% python3 -q
>>> import numpy as np
>>> np.set_printoptions(precision=1, suppress=True, linewidth=160, floatmode="fixed")
>>> feats = np.loadtxt("layer2.csv", delimiter=",")
>>> feats
array([[-1.7,  3.4, -1.3],
       [-3.6, -1.6,  0.6],
       [ 0.0,  1.5,  3.7]])
>>> np.linalg.svd(feats, compute_uv=False)
array([4.0, 4.0, 4.0])
>>> print(round(feats[:, 1] @ feats[:, 2], 1))
0.0
>>> np.round(feats @ feats.T, 1) + 0
array([[16.0,  0.0,  0.0],
       [ 0.0, 16.0,  0.0],
       [ 0.0,  0.0, 16.0]])
>>> O, vecs = np.linalg.qr(feats[:, :2])[0], np.linalg.qr(feats[:, 2:])[0]
>>> sv = np.linalg.svd(O.T @ vecs, compute_uv=False)
>>> sv.round(1) + 0
array([0.0])
>>> (sv > 0.9).sum()
np.int64(0)
>>> np.degrees(np.arccos(sv.clip(0, 1)))
array([90.0])
>>> O, r_ = np.linalg.qr(feats)
>>> print(abs(r_[0, 0]), round(np.linalg.norm(feats[:, 0]), 1))
4.0 4.0
>>> print(np.abs(np.diag(r_)))
[4.0 4.0 4.0]
>>> O.shape, r_.shape
((3, 3), (3, 3))
>>> rng = np.random.default_rng(194613)
>>> M2 = feats + rng.integers(-2, 3, (3, 2)) @ rng.integers(-2, 3, (2, 3))
>>> M2
array([[-1.7,  3.4, -1.3],
       [-3.6, -1.6, -7.4],
       [-4.0,  5.5,  3.7]])
>>> np.abs(M2 - feats).sum(axis=1)
array([0.0, 8.0, 8.0])
>>> A = np.load("test10.npy")
>>> print(A)
[[ 1.1 -3.0 -1.0]
 [ 0.0  1.1  1.0]
 [ 1.0 -3.0 -0.9]]
>>> O = A.astype(float).copy()
>>> for j in range(3):
...     O[:, j] -= O[:, :j] @ (O[:, :j].T @ O[:, j])
...     O[:, j] /= np.linalg.norm(O[:, j])
... 
>>> print(np.round(O.T @ O, 1) + 0)
[[1.0 0.0 0.0]
 [0.0 1.0 0.0]
 [0.0 0.0 1.0]]
>>> u = np.array([-2, -1, 0])
>>> M2 = A + np.outer(u, np.eye(3)[1])
>>> print(np.linalg.matrix_rank(np.linalg.inv(M2) - np.linalg.inv(A), tol=1e-8))
1
>>> M2
array([[ 1.1, -5.0, -1.0],
       [ 0.0,  0.1,  1.0],
       [ 1.0, -3.0, -0.9]])
>>> np.linalg.matrix_rank(M2 - A)
np.int64(1)
>>> print(np.round(np.linalg.det(M2) / np.linalg.det(A), 1), np.round(1 + np.linalg.solve(A, u)[1], 1))
-5.5 -5.5
>>> vec = np.array([0, 1, 1])
>>> (A * vec).sum(axis=1)
array([-4.0,  2.1, -3.9])
>>> A @ np.eye(3)[2]
array([-1.0,  1.0, -0.9])
>>> lab = rng.permutation(3)
>>> lab
array([2, 1, 0])
>>> M2 = A[lab][:, lab]
>>> round(float(np.trace(M2)), 1)
1.3
>>> np.diag(M2)
array([-0.9,  1.1,  1.1])
>>> np.allclose(M2, A)
False
>>> M2
array([[-0.9, -3.0,  1.0],
       [ 1.0,  1.1,  0.0],
       [-1.0, -3.0,  1.1]])
>>> th = np.radians(30)
>>> r_ = np.eye(3)
>>> r_[2, 2] = r_[1, 1] = np.cos(th)
>>> r_[2, 1], r_[1, 2] = -np.sin(th), np.sin(th)
>>> print(r_)
[[ 1.0  0.0  0.0]
 [ 0.0  0.9  0.5]
 [ 0.0 -0.5  0.9]]
>>> M2 = A @ r_.T
>>> M2
array([[ 1.1, -3.1,  0.6],
       [ 0.0,  1.5,  0.3],
       [ 1.0, -3.0,  0.7]])
>>> round(float(np.linalg.det(r_)), 1), np.round(np.trace(r_), 1)
(1.0, np.float64(2.7))
>>> print(np.linalg.svd(A, compute_uv=False), np.linalg.svd(M2, compute_uv=False))
[4.9 0.7 0.1] [4.9 0.7 0.1]
>>> print(np.allclose(np.linalg.norm(A, axis=1), np.linalg.norm(M2, axis=1)))
True
>>> X = np.loadtxt("arr.csv", delimiter=",")
>>> X
array([[ 0.0,  0.0,  0.0],
       [-1.0,  2.0, -1.0],
       [ 0.0,  0.0,  0.0],
       [ 0.0,  0.0,  0.0],
       [ 0.0,  0.0,  0.0],
       [ 3.0, -2.0, -1.0],
       [ 0.0,  0.0,  0.0],
       [-1.0,  2.0, -1.0],
       [ 3.0, -2.0, -1.0],
       [-2.0,  4.0, -1.0],
       [-1.0,  2.0,  0.0],
       [-1.0,  2.0,  0.0],
       [-1.0,  2.0,  0.0],
       [ 2.0,  0.0, -1.0],
       [-1.0,  2.0, -1.0],
       [ 3.0, -2.0, -1.0],
       [ 2.0,  0.0, -1.0],
       [ 0.0,  0.0,  0.0],
       [ 2.0,  0.0, -2.0],
       [-1.0,  2.0,  0.0],
       [-1.0,  2.0,  0.0],
       [ 0.0,  0.0,  0.0],
       [ 0.0,  0.0,  0.0],
       [-1.0,  2.0,  0.0],
       [-2.0,  4.0, -1.0]])
>>> Ac = (X - X.mean(axis=0)) / X.std(axis=0)
>>> print(np.argwhere(np.abs(Ac) > 2))
[[ 9  1]
 [18  2]
 [24  1]]
>>> b = np.linalg.lstsq(np.delete(Ac, 1, axis=1), Ac[:, 1])[0]
>>> round(1 - np.var(Ac[:, 1] - np.delete(Ac, 1, axis=1) @ b), 1)
np.float64(0.9)
>>> vec = np.array([2, 4, 0])
>>> target = X @ vec
>>> np.round(np.linalg.pinv(X) @ X, 1) + 0
array([[1.0, 0.0, 0.0],
       [0.0, 1.0, 0.0],
       [0.0, 0.0, 1.0]])
>>> target = target + 0.3 * rng.normal(size=25)
>>> target.round(1) + 0
array([-0.1,  6.2, -0.2,  0.2, -0.1, -2.4, -0.3,  6.1, -1.9, 12.3,  6.0,  6.1,  5.9,  4.7,  6.4, -1.8,  3.8, -0.5,  3.9,  5.6,  5.7,  0.0, -0.3,  6.3, 11.9])
>>> b, *_ = np.linalg.lstsq(X, target)
>>> round(np.linalg.norm(target - X @ b), 1)
np.float64(1.3)
>>> print(np.round(X.T @ (target - X @ b), 1) + 0)
[0.0 0.0 0.0]
>>> b
array([ 1.9,  4.0, -0.1])
>>> M2 = np.array([[0, 1], [2, 2]])
>>> arr = np.tile(M2, (2, 2))
>>> arr
array([[0, 1, 0, 1],
       [2, 2, 2, 2],
       [0, 1, 0, 1],
       [2, 2, 2, 2]])
>>> W1 = np.array([[-3, -5], [3, -5], [1, -2], [-2, -1]])
>>> b = np.array([2, 0])
>>> hid = np.maximum(arr @ W1 + b, 0)
>>> (hid > 0).astype(int)
array([[1, 0],
       [0, 0],
       [1, 0],
       [0, 0]])
>>> print(hid)
[[3 0]
 [0 0]
 [3 0]
 [0 0]]
>>> Z = np.array([[0, 1, 1], [2, 1, 1]])
>>> W1 @ Z
array([[-10,  -8,  -8],
       [-10,  -2,  -2],
       [ -4,  -1,  -1],
       [ -2,  -3,  -3]])
>>> F = np.loadtxt("run14.csv", delimiter=",")
>>> F
array([[ 6.1,  0.0, -0.1],
       [ 1.5, -0.4, -0.1],
       [-1.6, -0.7, -1.2],
       [ 1.2, -1.3, -0.5],
       [ 2.6,  1.8,  0.0],
       [-3.2,  1.3,  0.2],
       [ 2.3,  0.6, -0.4],
       [ 2.6,  1.8, -1.4],
       [ 1.8, -2.2,  0.8],
       [-2.0,  1.8, -0.2],
       [ 0.1,  1.6, -0.1],
       [ 0.7,  1.4, -1.3],
       [-2.3,  1.6,  2.2],
       [ 1.3, -1.1,  0.8],
       [ 0.3,  1.6,  0.0],
       [ 1.3,  0.4, -0.5],
       [-0.7,  1.9,  0.8],
       [ 0.2, -1.0, -1.0],
       [-1.5, -0.3, -0.3],
       [-5.1, -1.4, -0.3],
       [-2.2, -0.9,  0.3],
       [-7.6, -0.3,  0.8]])
>>> Z = F[[0, 10]].astype(float)
>>> for _ in range(3):
...     lab = np.linalg.norm(F[:, None] - Z, axis=-1).argmin(axis=1)
...     Z = np.array([F[lab == j].mean(axis=0) for j in range(2)])
... 
>>> lab
array([0, 1, 1, 1, 1, 1, 1, 1, 1, 1, 1, 1, 1, 1, 1, 1, 1, 1, 1, 1, 1, 1])
>>> np.round(Z[1] - Z[0], 1) + 0
array([-6.6,  0.3,  0.0])
>>> M2 = F / np.sqrt((F ** 2).mean(axis=1, keepdims=True))
>>> np.round(F - F.mean(axis=1, keepdims=True), 1) + 0
array([[ 4.1, -2.0, -2.1],
       [ 1.2, -0.7, -0.4],
       [-0.4,  0.5,  0.0],
       [ 1.4, -1.1, -0.3],
       [ 1.1,  0.3, -1.5],
       [-2.6,  1.9,  0.8],
       [ 1.5, -0.2, -1.2],
       [ 1.6,  0.8, -2.4],
       [ 1.7, -2.3,  0.7],
       [-1.9,  1.9, -0.1],
       [-0.4,  1.1, -0.6],
       [ 0.4,  1.1, -1.6],
       [-2.8,  1.1,  1.7],
       [ 1.0, -1.4,  0.5],
       [-0.3,  1.0, -0.6],
       [ 0.9,  0.0, -0.9],
       [-1.4,  1.2,  0.1],
       [ 0.8, -0.4, -0.4],
       [-0.8,  0.4,  0.4],
       [-2.8,  0.9,  2.0],
       [-1.3,  0.0,  1.2],
       [-5.2,  2.1,  3.2]])
>>> np.linalg.matrix_rank(M2) == np.linalg.matrix_rank(F)
np.True_
>>> M2[5]
array([-1.6,  0.7,  0.1])
>>> u, v = F[8], F[15]
>>> round(float(u @ v), 1)
1.1
>>> p = (u @ v) / (u @ u) * u
>>> round(float(np.linalg.norm(u + v) ** 2 + np.linalg.norm(u - v) ** 2), 1)
21.6
>>> print(round(float((v - p) @ u), 1))
-0.0
>>> np.linalg.matrix_rank(np.outer(u, v))
np.int64(1)
>>> v - p
array([ 1.1,  0.7, -0.6])
>>> Ac = F - F.mean(axis=0)
>>> vecs = np.linalg.svd(Ac)[2][:1]
>>> M2 = Ac - Ac @ vecs.T @ vecs
>>> np.cov(Ac @ vecs.T, rowvar=False)
array(8.6)
>>> M2.std(axis=0)
array([0.1, 1.3, 0.8])
>>> np.round(np.linalg.norm(M2) / np.linalg.norm(Ac), 1)
np.float64(0.5)
>>> np.round(np.diag(vecs.T @ vecs), 1) + 0
array([1.0, 0.0, 0.0])
